In [1]: import numpy as np

In [2]: from numpy import linalg as LA

In [3]: np.set_printoptions(precision=2, suppress=True, linewidth=100, legacy="1.25")

In [4]: rd = lambda a: np.round(a, 2) + 0

In [5]: rng = np.random.default_rng(1)

In [6]: theta = np.sort(rng.uniform(-2, 2, 34))

In [7]: data = np.c_[theta, theta ** 2, theta ** 3] @ np.array([[3, 4, 0, 0, 2, 2, 3, 3, 0],
   ...:     [0, 2, 2, 3, 2, 5, 3, 1, 0],
   ...:     [0, 5, 4, 1, 1, 5, 5, 1, 5]])

In [8]: rd(data)
Out[8]: 
array([[ -5.67, -34.16, -19.85,   3.96,  -3.39, -19.67, -28.7 ,  -8.85, -33.74],
       [ -4.61, -19.56,  -9.79,   3.46,  -1.98,  -9.41, -15.67,  -5.88, -18.14],
       [ -4.39, -17.25,  -8.26,   3.29,  -1.78,  -7.9 , -13.65,  -5.39, -15.68],
       [ -4.27, -16.06,  -7.48,   3.19,  -1.68,  -7.14, -12.61,  -5.13, -14.42],
       [ -4.07, -14.25,  -6.32,   3.03,  -1.53,  -6.01, -11.05,  -4.73, -12.51],
       [ -3.56, -10.28,  -3.86,   2.55,  -1.23,  -3.68,  -7.68,  -3.82,  -8.34],
       [ -2.85,  -6.29,  -1.63,   1.85,  -0.95,  -1.68,  -4.44,  -2.81,  -4.3 ],
       [ -2.68,  -5.53,  -1.25,   1.68,  -0.9 ,  -1.36,  -3.84,  -2.59,  -3.55],
       [ -2.64,  -5.36,  -1.17,   1.64,  -0.89,  -1.29,  -3.71,  -2.54,  -3.39],
       [ -2.36,  -4.35,  -0.71,   1.37,  -0.82,  -0.92,  -2.94,  -2.23,  -2.44],
       [ -2.26,  -4.01,  -0.57,   1.27,  -0.8 ,  -0.8 ,  -2.69,  -2.12,  -2.13],
       [ -2.04,  -3.38,  -0.34,   1.08,  -0.75,  -0.62,  -2.23,  -1.9 ,  -1.58],
       [ -1.16,  -1.54,   0.07,   0.39,  -0.53,  -0.32,  -1.  ,  -1.07,  -0.29],
       [ -1.09,  -1.43,   0.07,   0.35,  -0.51,  -0.31,  -0.93,  -1.01,  -0.24],
       [ -0.92,  -1.18,   0.07,   0.25,  -0.45,  -0.29,  -0.78,  -0.85,  -0.14],
       [ -0.56,  -0.71,   0.04,   0.1 ,  -0.31,  -0.23,  -0.49,  -0.53,  -0.03],
       [ -0.18,  -0.23,   0.01,   0.01,  -0.11,  -0.1 ,  -0.17,  -0.17,   0.  ],
       [  0.14,   0.19,   0.  ,   0.01,   0.1 ,   0.11,   0.15,   0.14,   0.  ],
       [  0.19,   0.27,   0.01,   0.01,   0.14,   0.15,   0.21,   0.2 ,   0.  ],
       [  0.46,   0.67,   0.06,   0.07,   0.36,   0.44,   0.55,   0.48,   0.02],
       [  0.49,   0.74,   0.07,   0.09,   0.39,   0.49,   0.6 ,   0.53,   0.02],
       [  0.6 ,   0.91,   0.11,   0.13,   0.48,   0.63,   0.75,   0.64,   0.04],
       [  1.48,   3.07,   0.97,   0.85,   1.6 ,   2.81,   2.82,   1.85,   0.6 ],
       [  2.7 ,   8.85,   4.52,   3.15,   4.14,   9.48,   8.76,   4.23,   3.63],
       [  3.  ,  11.03,   6.02,   4.01,   5.01,  12.04,  11.04,   5.01,   5.02],
       [  3.04,  11.33,   6.23,   4.13,   5.13,  12.38,  11.34,   5.11,   5.21],
       [  3.32,  13.65,   7.87,   5.03,   6.02,  15.12,  13.77,   5.9 ,   6.78],
       [  3.46,  14.96,   8.8 ,   5.53,   6.51,  16.64,  15.13,   6.33,   7.68],
       [  3.93,  19.94,  12.45,   7.41,   8.31,  22.47,  20.35,   7.9 ,  11.26],
       [  5.38,  42.52,  29.56,  15.44,  15.81,  48.59,  43.94,  14.38,  28.9 ],
       [  5.41,  42.95,  29.89,  15.59,  15.95,  49.09,  44.4 ,  14.5 ,  29.25],
       [  5.54,  45.69,  32.01,  16.53,  16.81,  52.23,  47.26,  15.25,  31.49],
       [  5.64,  47.79,  33.63,  17.24,  17.47,  54.63,  49.45,  15.81,  33.21],
       [  5.77,  50.64,  35.84,  18.2 ,  18.35,  57.89,  52.41,  16.58,  35.55]])

In [9]: Ac = data - data.mean(axis=0)

In [10]: vecs = LA.svd(Ac)[2][:3]

In [11]: out = Ac - Ac @ vecs.T @ vecs

In [12]: rd(np.diag(vecs.T @ vecs))
Out[12]: array([0.33, 0.4 , 0.23, 0.34, 0.15, 0.48, 0.24, 0.23, 0.6 ])

In [13]: rd((Ac @ vecs.T).std(axis=0))
Out[13]: array([40.61,  4.64,  2.09])

In [14]: rd(out.std(axis=0))
Out[14]: array([0., 0., 0., 0., 0., 0., 0., 0., 0.])
